$ ipython --no-banner

In [1]: import numpy as np

In [2]: np.set_printoptions(precision=1, suppress=True, linewidth=200, legacy="1.25")

In [3]: W0 = np.array([[9.0, 0.0, 0.0, 0.0, 0.0, 0.0],
   ...:     [0.0, 0.0, 2.0, 2.0, 0.0, 2.0],
   ...:     [0.0, 3.0, -2.0, -3.0, 1.0, -3.0],
   ...:     [0.0, -1.0, 0.0, 1.0, 0.0, -2.0],
   ...:     [0.0, -1.0, -1.0, -3.0, 2.0, 0.0],
   ...:     [0.0, -3.0, 3.0, -2.0, 0.0, -2.0]])

In [4]: W0
Out[4]: 
array([[ 9.,  0.,  0.,  0.,  0.,  0.],
       [ 0.,  0.,  2.,  2.,  0.,  2.],
       [ 0.,  3., -2., -3.,  1., -3.],
       [ 0., -1.,  0.,  1.,  0., -2.],
       [ 0., -1., -1., -3.,  2.,  0.],
       [ 0., -3.,  3., -2.,  0., -2.]])

In [5]: r0 = np.array([3, 6, 1, 6, 5, 6])

In [6]: A2 = W0 + np.outer(r0, np.eye(6)[5])

In [7]: np.round(np.linalg.det(A2) / np.linalg.det(W0), 1), np.round(1 + np.linalg.solve(W0, r0)[5], 1)
Out[7]: (-0.8, -0.8)

In [8]: data = np.diag(np.array([-3, 1, -3, -1, 0])) + -1 * np.eye(5, k=1) + -1 * np.eye(5, k=-1)

In [9]: data
Out[9]: 
array([[-3., -1.,  0.,  0.,  0.],
       [-1.,  1., -1.,  0.,  0.],
       [ 0., -1., -3., -1.,  0.],
       [ 0.,  0., -1., -1., -1.],
       [ 0.,  0.,  0., -1.,  0.]])

In [10]: A2 = np.linalg.inv(data)

In [11]: np.round(np.linalg.cond(data), 1)
Out[11]: 5.5

In [12]: (np.abs(A2) > 1e-9).astype(int)
Out[12]: 
array([[1, 1, 1, 0, 1],
       [1, 1, 1, 0, 1],
       [1, 1, 1, 0, 1],
       [0, 0, 0, 0, 1],
       [1, 1, 1, 1, 1]])

In [13]: w, evecs = np.linalg.eig(data)

In [14]: round(float(np.prod(w)), 1)
Out[14]: -15.0

In [15]: np.sort(np.linalg.eigvals(data @ data))
Out[15]: array([ 0.5,  1.7,  2.2,  9.9, 13.8])

In [16]: r0, r1 = data[3], data[1]

In [17]: r0 @ r1
Out[17]: 1.0

In [18]: p = (r0 @ r1) / (r0 @ r0) * r0

In [19]: r1 - p
Out[19]: array([-1. ,  1. , -0.7,  0.3,  0.3])

In [20]: round(np.linalg.norm(r0 + r1) ** 2 + np.linalg.norm(r0 - r1) ** 2, 1)
Out[20]: 12.0

In [21]: p
Out[21]: array([ 0. ,  0. , -0.3, -0.3, -0.3])

In [22]: J = np.load("arr.npy")

In [23]: J
Out[23]: 
array([[ 1, -1,  1, -1],
       [ 1,  0,  0,  0],
       [ 1,  1,  1,  1],
       [ 1,  2,  4,  8]])

In [24]: Uu, sigma, vt = np.linalg.svd(J, full_matrices=False)

In [25]: sigma / sigma[0]
Out[25]: array([1. , 0.2, 0.1, 0.1])

In [26]: np.abs(Uu[:, 0]).round(6).argmax()
Out[26]: 3

In [27]: sigma
Out[27]: array([9.4, 2.1, 1.1, 0.5])

In [28]: np.cumsum(sigma ** 2) / np.sum(sigma ** 2)
Out[28]: array([0.9, 1. , 1. , 1. ])

In [29]: X = np.load("w.npy")

In [30]: X
Out[30]: 
array([[ 3,  3,  9,  9,  4,  0,  1,  6],
       [ 3,  3,  9,  9,  4,  0,  1,  6],
       [ 4,  4, 10, 10,  5,  1,  2,  7]])

In [31]: Uu, sigma, vt = np.linalg.svd(X)

In [32]: evecs = vt[:(sigma > 1e-8).sum()]

In [33]: rng = np.random.default_rng(182741)

In [34]: vec = X[0] + -1 * X[2] + rng.integers(2) * np.eye(8)[0]

In [35]: vec
Out[35]: array([-1., -1., -1., -1., -1., -1., -1., -1.])

In [36]: np.linalg.matrix_rank(np.vstack([X, vec]))
Out[36]: 2

In [37]: Uu, sigma, vt = np.linalg.svd(X)

In [38]: sigma.round(1) + 0
Out[38]: array([27.8,  1.3,  0. ])

In [39]: A2 = Uu[:, :2] @ np.diag(sigma[:2]) @ vt[:2]

In [40]: np.linalg.matrix_rank(A2)
Out[40]: 2

In [41]: np.linalg.matrix_rank(X, rtol=0.05)
Out[41]: 1

In [42]: q, _ = np.linalg.qr(np.array([[0.4, 0.7, -1.4, 2.1, -0.3, -1.4, -1.1],
    ...:     [0.0, -0.3, -1.0, 0.9, 0.0, -0.3, -0.1],
    ...:     [-0.8, -0.9, -1.0, 0.0, 0.6, -0.3, 0.0],
    ...:     [-0.7, -0.3, -0.4, 0.2, 2.7, 0.5, 1.2],
    ...:     [-1.0, -0.8, -0.7, -0.4, 0.5, 0.8, 0.5],
    ...:     [-1.7, -1.1, -1.4, -0.2, 0.2, 1.2, -1.5],
    ...:     [0.8, -0.3, -0.3, 1.3, 0.9, -0.3, -0.4]]))

In [43]: w = np.array([2, 0, 2, 6, 5, 3, 8])

In [44]: K = q @ np.diag(w) @ q.T

In [45]: K
Out[45]: 
array([[ 2.1, -0.7,  0.3, -0.2,  1.2, -0.2,  1. ],
       [-0.7,  4.4,  0.1,  0.1, -2. ,  0.1, -1.7],
       [ 0.3,  0.1,  3.1, -0.2, -0.1, -1. , -1.4],
       [-0.2,  0.1, -0.2,  5.3, -0.7, -0.4,  1. ],
       [ 1.2, -2. , -0.1, -0.7,  5.5, -1.4,  0.2],
       [-0.2,  0.1, -1. , -0.4, -1.4,  3.5,  0.4],
       [ 1. , -1.7, -1.4,  1. ,  0.2,  0.4,  2. ]])

In [46]: rank = np.linalg.matrix_rank(K)

In [47]: rank
Out[47]: 6

In [48]: null = np.linalg.svd(K)[2][rank:].T

In [49]: null.shape
Out[49]: (7, 1)

In [50]: np.round(K @ null, 1) + 0
Out[50]: 
array([[0.],
       [0.],
       [0.],
       [0.],
       [0.],
       [0.],
       [0.]])

In [51]: z = rng.permutation(7)

In [52]: z
Out[52]: array([5, 3, 4, 6, 1, 0, 2])

In [53]: A2 = K[z][:, z]

In [54]: round(float(np.trace(A2)), 1)
Out[54]: 26.0

In [55]: E = np.tanh(np.array([[1.1, 0.7],
    ...:     [-0.2, 0.0],
    ...:     [0.9, 1.8],
    ...:     [-1.7, 0.8],
    ...:     [-0.9, -0.3],
    ...:     [-0.3, 1.8],
    ...:     [1.7, -0.5],
    ...:     [1.0, -0.9],
    ...:     [0.4, 1.1],
    ...:     [1.2, 0.4],
    ...:     [0.4, -2.2],
    ...:     [0.9, -0.4],
    ...:     [0.4, 0.6],
    ...:     [0.6, -1.9],
    ...:     [-0.1, 0.7],
    ...:     [1.5, 1.2],
    ...:     [-0.4, -1.7],
    ...:     [-0.4, 0.7],
    ...:     [-1.7, -0.1],
    ...:     [0.3, -1.5],
    ...:     [-0.9, 0.6],
    ...:     [0.7, -0.4],
    ...:     [1.0, -1.6]]) @ np.array([[0.0, -0.4, -1.8], [-0.4, 0.7, 0.6]]))

In [56]: E.round(1) + 0
Out[56]: 
array([[-0.3,  0. , -0.9],
       [ 0. ,  0.1,  0.3],
       [-0.6,  0.7, -0.5],
       [-0.3,  0.8,  1. ],
       [ 0.1,  0.1,  0.9],
       [-0.6,  0.9,  0.9],
       [ 0.2, -0.8, -1. ],
       [ 0.3, -0.8, -1. ],
       [-0.4,  0.5, -0.1],
       [-0.2, -0.2, -1. ],
       [ 0.7, -0.9, -1. ],
       [ 0.2, -0.6, -1. ],
       [-0.2,  0.3, -0.3],
       [ 0.6, -0.9, -1. ],
       [-0.3,  0.5,  0.5],
       [-0.4,  0.2, -1. ],
       [ 0.6, -0.8, -0.3],
       [-0.3,  0.6,  0.8],
       [ 0. ,  0.5,  1. ],
       [ 0.5, -0.8, -0.9],
       [-0.2,  0.7,  1. ],
       [ 0.2, -0.5, -0.9],
       [ 0.6, -0.9, -1. ]])

In [57]: C2 = np.cov(E, rowvar=False)

In [58]: np.argsort(-E.std(axis=0).round(6), kind="stable")
Out[58]: array([2, 1, 0])

In [59]: np.argwhere(np.triu(np.abs(np.corrcoef(E.T)) > 0.8, 1))
Out[59]: array([[0, 1]])

In [60]: C2.shape
Out[60]: (3, 3)

In [61]: np.median(E, axis=0)
Out[61]: array([ 0. ,  0.1, -0.5])

In [62]: C2
Out[62]: 
array([[ 0.2, -0.2, -0.2],
       [-0.2,  0.4,  0.4],
       [-0.2,  0.4,  0.7]])

In [63]: np.corrcoef(E.T)
Out[63]: 
array([[ 1. , -0.9, -0.5],
       [-0.9,  1. ,  0.8],
       [-0.5,  0.8,  1. ]])

In [64]: np.round(np.linalg.eigvalsh(C2)[::-1], 1) + 0
Out[64]: array([1.1, 0.2, 0. ])

In [65]: E.std(axis=0)
Out[65]: array([0.4, 0.6, 0.8])

In [66]: round(float(np.corrcoef(E[:, 0], E[:, 1])[0, 1]), 1)
Out[66]: -0.9

In [67]: def softmax(z):
    ...:     e = np.exp(z - z.max(axis=-1, keepdims=True))
    ...:     return e / e.sum(axis=-1, keepdims=True)
    ...: 

In [68]: softmax(E).sum(axis=1)
Out[68]: array([1., 1., 1., 1., 1., 1., 1., 1., 1., 1., 1., 1., 1., 1., 1., 1., 1., 1., 1., 1., 1., 1., 1.])

In [69]: softmax(E[6])
Out[69]: array([0.6, 0.2, 0.2])

In [70]: np.round(softmax(10 * E[6]), 1) + 0
Out[70]: array([1., 0., 0.])

In [71]: S = E @ E.T / np.sqrt(3)

In [72]: softmax(S).round(6).argmax(axis=1)
Out[72]: array([15,  3,  2,  5,  3,  5, 10, 10,  5,  6, 10, 10,  2, 10,  5, 15, 10,  5,  3, 10,  5, 10, 10])

In [73]: A2 = np.array([[0, 0], [0, -2]])

In [74]: W2 = np.array([[0]])

In [75]: m1 = np.block([[A2, np.array([[1], [1]])], [np.zeros((1, 2)), W2]])

In [76]: m1
Out[76]: 
array([[ 0.,  0.,  1.],
       [ 0., -2.,  1.],
       [ 0.,  0.,  0.]])

In [77]: Uu, sigma, vt = np.linalg.svd(m1)

In [78]: evecs = vt[:(sigma > 1e-8).sum()]

In [79]: vec = m1[0] + 3 * m1[1] + rng.integers(2) * np.eye(3)[1]

In [80]: vec
Out[80]: array([ 0., -5.,  4.])

In [81]: np.diag(evecs.T @ evecs)
Out[81]: array([0., 1., 1.])

In [82]: np.allclose(evecs.T @ evecs @ vec, vec)
Out[82]: True

In [83]: np.round(evecs.T @ evecs, 1) + 0
Out[83]: 
array([[0., 0., 0.],
       [0., 1., 0.],
       [0., 0., 1.]])

In [84]: np.linalg.matrix_rank(np.vstack([m1, vec]))
Out[84]: 2

In [85]: (m1 + m1.T) / 2
Out[85]: 
array([[ 0. ,  0. ,  0.5],
       [ 0. , -2. ,  0.5],
       [ 0.5,  0.5,  0. ]])

In [86]: np.allclose(m1, m1.T)
Out[86]: False

In [87]: np.round(np.linalg.det(m1), 1)
Out[87]: 0.0

In [88]: np.sort(np.abs(np.linalg.eigvals(m1)))
Out[88]: array([0., 0., 2.])

In [89]: np.allclose(m1 @ m1.T, m1.T @ m1)
Out[89]: False

In [90]: np.trace(m1)
Out[90]: -2.0

In [91]: round(np.abs(np.linalg.eigvals(m1)).max(), 1)
Out[91]: 2.0

In [92]: round(np.trace(np.linalg.pinv(m1) @ m1), 1)
Out[92]: 2.0

In [93]: np.abs(np.diag(np.linalg.qr(m1)[1])) > 1e-9
Out[93]: array([False,  True, False])

In [94]: np.unique(m1.round(6), axis=0).shape
Out[94]: (3, 3)

In [95]: np.linalg.lstsq(m1[:-1].T, m1[-1])[2]
Out[95]: 2

In [96]: Uu, sigma, vt = np.linalg.svd(m1)

In [97]: np.argmax(sigma[:-1] / (sigma[1:] + 1e-6)) + 1
Out[97]: 2

In [98]: sigma
Out[98]: array([2.3, 0.9, 0. ])

In [99]: A2 = Uu[:, :2] @ np.diag(sigma[:2]) @ vt[:2]

In [100]: np.linalg.matrix_rank(A2)
Out[100]: 2

In [101]: A2.round(1) + 0
Out[101]: 
array([[ 0.,  0.,  1.],
       [ 0., -2.,  1.],
       [ 0.,  0.,  0.]])

In [102]: F = np.arange(25).reshape(5, 5) + 5

In [103]: F
Out[103]: 
array([[ 5,  6,  7,  8,  9],
       [10, 11, 12, 13, 14],
       [15, 16, 17, 18, 19],
       [20, 21, 22, 23, 24],
       [25, 26, 27, 28, 29]])

In [104]: Uu, sigma, vt = np.linalg.svd(F)

In [105]: sigma.round(1) + 0
Out[105]: array([92.3,  2.7,  0. ,  0. ,  0. ])

In [106]: A2 = Uu[:, :2] @ np.diag(sigma[:2]) @ vt[:2]

In [107]: np.linalg.matrix_rank(F, rtol=0.05)
Out[107]: 1
